In [1]: import numpy as np

In [2]: np.set_printoptions(precision=4, suppress=True, linewidth=100, floatmode="fixed")

In [3]: E = np.loadtxt("case5.csv", delimiter=",")

In [4]: E
Out[4]: 
array([[-0.6909, -0.4024, -0.6006],
       [ 0.6909, -0.1232, -0.7123],
       [ 0.2126, -0.9072,  0.3631]])

In [5]: x0 = np.array([0, 1, 0])

In [6]: np.sign((E @ x0).round(6))
Out[6]: array([-1.0000, -1.0000, -1.0000])

In [7]: (E * x0).sum(axis=1)
Out[7]: array([-0.4024, -0.1232, -0.9072])

In [8]: np.einsum("ij,j->i", E, x0)
Out[8]: array([-0.4024, -0.1232, -0.9072])

In [9]: E @ np.eye(3)[0]
Out[9]: array([-0.6909,  0.6909,  0.2126])

In [10]: E @ x0
Out[10]: array([-0.4024, -0.1232, -0.9072])

In [11]: np.linalg.norm(E, axis=0)
Out[11]: array([1.0000, 1.0000, 1.0000])

In [12]: round(float(E[:, 0] @ E[:, 2]), 4)
Out[12]: 0.0

In [13]: np.round(E @ E.T, 4) + 0
Out[13]: 
array([[1.0000, 0.0000, 0.0000],
       [0.0000, 1.0000, 0.0000],
       [0.0000, 0.0000, 1.0000]])

In [14]: Q, V = np.linalg.qr(E[:, :1])[0], np.linalg.qr(E[:, 1:])[0]

In [15]: s = np.linalg.svd(Q.T @ V, compute_uv=False)

In [16]: s.round(4) + 0
Out[16]: array([0.0000])

In [17]: r0 = np.array([2, 1, -3])

In [18]: A2 = E + np.outer(r0, np.eye(3)[1])

In [19]: round(float(np.linalg.det(A2) / np.linalg.det(E)), 4), round(1 + np.linalg.solve(E, r0)[1], 4)
Out[19]: (2.7935, np.float64(2.7935))

In [20]: A2
Out[20]: 
array([[-0.6909,  1.5976, -0.6006],
       [ 0.6909,  0.8768, -0.7123],
       [ 0.2126, -3.9072,  0.3631]])

In [21]: m1 = np.load("layer12.npy")

In [22]: m1
Out[22]: 
array([[ 0,  3, 16],
       [ 0,  0,  9],
       [ 0,  0,  9],
       [ 0,  0,  2],
       [ 0,  0,  7],
       [ 0,  0,  7],
       [ 0,  0,  7],
       [ 0,  0, 14],
       [ 0,  0,  9],
       [ 0,  0, 14],
       [ 0,  3, 16],
       [ 0,  0, 12],
       [ 0,  0,  9]])

In [23]: left, s, vt = np.linalg.svd(m1)

In [24]: s
Out[24]: array([39.1037,  3.4498,  0.0000])

In [25]: A2 = left[:, :2] @ np.diag(s[:2]) @ vt[:2]

In [26]: round(np.abs(m1 - A2).max(), 4)
Out[26]: np.float64(0.0)

In [27]: np.linalg.matrix_rank(m1, rtol=0.05)
Out[27]: np.int64(2)
